% ipython --no-banner

In [1]: import numpy as np

In [2]: np.set_printoptions(precision=2, suppress=True, linewidth=200)

In [3]: rnd = lambda a: np.round(a, 2) + 0

In [4]: A = np.load("arr.npy")

In [5]: A
Out[5]: 
array([[-0.1,  0.3, -0.6,  1.7],
       [-1. , -0.8, -0.6,  0.5],
       [-1.2,  0. ,  0.3,  0.6],
       [ 1. , -0.1, -0.2,  0.5],
       [ 1.2, -0.5, -0.6,  0.4],
       [-0.6,  0.9, -1.2, -0.9],
       [-1.3, -0.9,  0.6, -0.9],
       [ 0. ,  0.1,  1. ,  1.1],
       [-0.2,  0.3, -1. ,  0.1],
       [ 0.2, -1.2,  1.3,  0. ],
       [ 1.2, -2. ,  0.4, -0.2],
       [-0.3, -0.6, -0.6, -1. ],
       [-0.2,  0.2,  0.1, -0.8],
       [-0.5,  0.5, -0.5, -0.5],
       [-1.3, -0.3,  0.8, -0.6],
       [ 0.7, -0.2, -1. ,  0.9],
       [-1. ,  0.3,  0.7, -1.4],
       [ 2.1, -0.8,  0.3,  0.7],
       [ 0.7, -0.6, -0.2,  2.2],
       [-1.2, -0.8,  0. ,  0.6],
       [ 1.1,  0.1, -0.5, -0.6],
       [-0.7,  2.2,  0.1,  1.6],
       [-1.4,  0.4, -0.9,  0.4]])

In [6]: rng = np.random.default_rng(19)

In [7]: labels = rng.permutation(4)

In [8]: out = A[:, labels] * rng.choice([-1, 1], 4)

In [9]: out
Out[9]: 
array([[-1.7,  0.3,  0.1,  0.6],
       [-0.5, -0.8,  1. ,  0.6],
       [-0.6,  0. ,  1.2, -0.3],
       [-0.5, -0.1, -1. ,  0.2],
       [-0.4, -0.5, -1.2,  0.6],
       [ 0.9,  0.9,  0.6,  1.2],
       [ 0.9, -0.9,  1.3, -0.6],
       [-1.1,  0.1, -0. , -1. ],
       [-0.1,  0.3,  0.2,  1. ],
       [-0. , -1.2, -0.2, -1.3],
       [ 0.2, -2. , -1.2, -0.4],
       [ 1. , -0.6,  0.3,  0.6],
       [ 0.8,  0.2,  0.2, -0.1],
       [ 0.5,  0.5,  0.5,  0.5],
       [ 0.6, -0.3,  1.3, -0.8],
       [-0.9, -0.2, -0.7,  1. ],
       [ 1.4,  0.3,  1. , -0.7],
       [-0.7, -0.8, -2.1, -0.3],
       [-2.2, -0.6, -0.7,  0.2],
       [-0.6, -0.8,  1.2, -0. ],
       [ 0.6,  0.1, -1.1,  0.5],
       [-1.6,  2.2,  0.7, -0.1],
       [-0.4,  0.4,  1.4,  0.9]])

In [10]: Uu, _, Vt = np.linalg.svd(A.T @ out)

In [11]: rnd(np.linalg.lstsq(A, out)[0])
Out[11]: 
array([[ 0.,  0., -1.,  0.],
       [ 0.,  1.,  0.,  0.],
       [ 0.,  0.,  0., -1.],
       [-1.,  0.,  0.,  0.]])

In [12]: rnd(Uu @ Vt)
Out[12]: 
array([[ 0.,  0., -1.,  0.],
       [ 0.,  1.,  0.,  0.],
       [ 0.,  0.,  0., -1.],
       [-1.,  0.,  0.,  0.]])

In [13]: out = np.array([[1, -1], [0, -1]])

In [14]: arr = out + out.T

In [15]: arr
Out[15]: 
array([[ 2, -1],
       [-1, -2]])

In [16]: ev, evecs = np.linalg.eig(arr)

In [17]: rnd(arr @ evecs[:, 0] - ev[0] * evecs[:, 0])
Out[17]: array([0., 0.])

In [18]: rnd(np.sort(np.linalg.eigvals(arr.T)))
Out[18]: array([-2.24,  2.24])

In [19]: rnd(ev)
Out[19]: array([ 2.24, -2.24])

In [20]: rnd(np.sort(np.linalg.eigvals(arr @ arr)))
Out[20]: array([5., 5.])

In [21]: out = arr / np.sqrt((arr ** 2).mean(axis=1, keepdims=True))

In [22]: arr - arr.mean(axis=1, keepdims=True)
Out[22]: 
array([[ 1.5, -1.5],
       [ 0.5, -0.5]])

In [23]: rnd(np.linalg.norm(out, axis=1))
Out[23]: array([1.41, 1.41])

In [24]: np.linalg.matrix_rank(arr - arr.mean(axis=1, keepdims=True))
Out[24]: np.int64(1)

In [25]: ev, evecs = np.linalg.eigh(arr)

In [26]: x = np.array([1, 1])

In [27]: rnd(evecs * np.abs(ev) @ evecs.T)
Out[27]: 
array([[2.24, 0.  ],
       [0.  , 2.24]])

In [28]: x @ arr @ x
Out[28]: np.int64(-2)

In [29]: (np.sign(evecs[:, -1].round(6)) == np.sign(evecs[0, -1].round(6))).astype(int)
Out[29]: array([1, 0])

In [30]: Xs = A - A.mean(axis=0)

In [31]: Uu, sigma, Vt = np.linalg.svd(Xs, full_matrices=False)

In [32]: rnd(np.abs(Vt[-1]))
Out[32]: array([0.34, 0.61, 0.69, 0.16])

In [33]: (np.sign(Uu[:, 0]) == np.sign(Uu[0, 0])).astype(int)
Out[33]: array([1, 0, 0, 1, 1, 0, 0, 1, 0, 1, 1, 0, 0, 0, 0, 1, 0, 1, 1, 0, 1, 0, 0])

In [34]: np.abs(Vt[0]).argmax()
Out[34]: np.int64(0)

In [35]: rnd(Vt[0] * np.sign(Vt[0, np.abs(Vt[0]).argmax()]))
Out[35]: array([ 0.82, -0.31, -0.01,  0.49])

In [36]: np.searchsorted(np.cumsum(sigma ** 2) / (sigma ** 2).sum(), 0.9) + 1
Out[36]: np.int64(4)

In [37]: rnd(Xs.mean(axis=0))
Out[37]: array([0., 0., 0., 0.])

In [38]: rnd(sigma ** 2 / (sigma ** 2).sum())
Out[38]: array([0.4 , 0.31, 0.18, 0.1 ])

In [39]: rnd(sigma)
Out[39]: array([5.18, 4.58, 3.51, 2.64])

In [40]: X = np.loadtxt("data.csv", delimiter=",")

In [41]: rnd(X)
Out[41]: 
array([[ 0.71,  0.  ,  0.71,  0.  ,  0.  ],
       [ 0.  ,  1.  ,  0.  ,  0.  ,  0.  ],
       [-0.71,  0.  ,  0.71,  0.  ,  0.  ],
       [ 0.  ,  0.  ,  0.  ,  1.  ,  0.  ],
       [ 0.  ,  0.  ,  0.  ,  0.  ,  1.  ]])

In [42]: rnd(X @ X.T)
Out[42]: 
array([[1., 0., 0., 0., 0.],
       [0., 1., 0., 0., 0.],
       [0., 0., 1., 0., 0.],
       [0., 0., 0., 1., 0.],
       [0., 0., 0., 0., 1.]])

In [43]: rnd(np.linalg.norm(X, axis=0))
Out[43]: array([1., 1., 1., 1., 1.])

In [44]: rnd(X.T @ X)
Out[44]: 
array([[1., 0., 0., 0., 0.],
       [0., 1., 0., 0., 0.],
       [0., 0., 1., 0., 0.],
       [0., 0., 0., 1., 0.],
       [0., 0., 0., 0., 1.]])

In [45]: rnd(np.linalg.pinv(X))
Out[45]: 
array([[ 0.71,  0.  , -0.71,  0.  ,  0.  ],
       [ 0.  ,  1.  ,  0.  ,  0.  ,  0.  ],
       [ 0.71,  0.  ,  0.71,  0.  ,  0.  ],
       [ 0.  ,  0.  ,  0.  ,  1.  ,  0.  ],
       [ 0.  ,  0.  ,  0.  ,  0.  ,  1.  ]])

In [46]: rnd(np.linalg.svd(X, compute_uv=False))
Out[46]: array([1., 1., 1., 1., 1.])

In [47]: q, evecs = np.linalg.qr(X[:, :4])[0], np.linalg.qr(X[:, 4:])[0]

In [48]: sigma = np.linalg.svd(q.T @ evecs, compute_uv=False)

In [49]: (sigma > 0.9).sum()
Out[49]: np.int64(0)

In [50]: np.degrees(np.arccos(sigma.clip(0, 1)))
Out[50]: array([90.])
